>>> import numpy as np
>>> import numpy.linalg as la
>>> np.set_printoptions(precision=2, suppress=True, linewidth=100)
>>> def rnd(a):
...     return np.round(a, 2) + 0
... 
>>> X = np.loadtxt("block2.csv", delimiter=",")
>>> X
array([[ 6., -3., -6., -6.,  0., -9., -9.],
       [ 0.,  0.,  0.,  0.,  0.,  0.,  0.],
       [ 4., -2., -4., -4.,  0., -6., -6.],
       [ 0.,  0.,  0.,  0.,  0.,  0.,  0.],
       [ 2., -1., -2., -2.,  0., -3., -3.],
       [-6.,  3.,  6.,  6.,  0.,  9.,  9.],
       [-2.,  1.,  2.,  2.,  0.,  3.,  3.],
       [-4.,  2.,  4.,  4.,  0.,  6.,  6.],
       [ 4., -2., -4., -4.,  0., -6., -6.],
       [-2.,  1.,  2.,  2.,  0.,  3.,  3.]])
>>> w1 = np.array([[-2, -5, -2],
...     [5, 1, 3],
...     [5, 2, -4],
...     [3, 0, 2],
...     [2, -2, 4],
...     [-1, -1, -2],
...     [0, -1, 1]])
>>> beta = np.array([-2, -2, 2])
>>> hid = np.maximum(X @ w1 + beta, 0)
>>> (hid > 0).mean(axis=0)
array([0.4, 0.4, 1. ])
>>> hid
array([[ 0.,  0.,  2.],
       [ 0.,  0.,  2.],
       [ 0.,  0.,  2.],
       [ 0.,  0.,  2.],
       [ 0.,  0.,  2.],
       [64., 25.,  2.],
       [20.,  7.,  2.],
       [42., 16.,  2.],
       [ 0.,  0.,  2.],
       [20.,  7.,  2.]])
>>> basis = np.array([[1, 4], [5, 1], [0, 0]])
>>> w1 @ basis
array([[-27, -13],
       [ 10,  21],
       [ 15,  22],
       [  3,  12],
       [ -8,   6],
       [ -6,  -5],
       [ -5,  -1]])
>>> (hid @ basis).round(6).argmax(axis=1)
array([0, 0, 0, 0, 0, 1, 1, 1, 0, 1])
>>> W0 = np.load("a.npy")
>>> W0
array([[ 1,  0,  2,  1],
       [ 2,  1,  2,  1],
       [ 1,  2,  2,  1],
       [ 2,  1,  1,  0],
       [ 1,  1,  1,  0],
       [ 1,  2,  2,  1],
       [ 1,  2,  2,  0],
       [-1, -1,  0,  0]])
>>> # row 5 repeats row 2
>>> Y = W0 / la.norm(W0, axis=1, keepdims=True)
>>> G = Y @ Y.T
>>> np.argwhere(np.triu(np.abs(G) > 0.95, 1))
array([[2, 5],
       [4, 6]])
>>> rnd(G[3])
array([ 0.67,  0.9 ,  0.77,  1.  ,  0.94,  0.77,  0.82, -0.87])
>>> rnd(np.degrees(np.arccos(np.clip(G[3, 2], -1, 1))))
np.float64(39.23)
>>> proj = W0 @ la.solve(W0.T @ W0, W0.T)
>>> rnd(la.eigvalsh(proj))
array([0., 0., 0., 0., 1., 1., 1., 1.])
>>> rnd(np.diag(proj))
array([0.67, 0.45, 0.45, 0.56, 0.17, 0.45, 0.8 , 0.45])
>>> rnd(proj)
array([[ 0.67,  0.33,  0.  ,  0.  ,  0.  ,  0.  ,  0.  ,  0.33],
       [ 0.33,  0.45,  0.11,  0.27,  0.04,  0.11, -0.16, -0.12],
       [ 0.  ,  0.11,  0.45, -0.14, -0.02,  0.45,  0.08, -0.11],
       [ 0.  ,  0.27, -0.14,  0.56,  0.22, -0.14,  0.11, -0.27],
       [ 0.  ,  0.04, -0.02,  0.22,  0.17, -0.02,  0.3 , -0.04],
       [ 0.  ,  0.11,  0.45, -0.14, -0.02,  0.45,  0.08, -0.11],
       [ 0.  , -0.16,  0.08,  0.11,  0.3 ,  0.08,  0.8 ,  0.16],
       [ 0.33, -0.12, -0.11, -0.27, -0.04, -0.11,  0.16,  0.45]])
>>> np.allclose(proj @ proj, proj)
True
>>> rnd(proj @ W0[:, 0])
array([ 1.,  2.,  1.,  2.,  1.,  1.,  1., -1.])
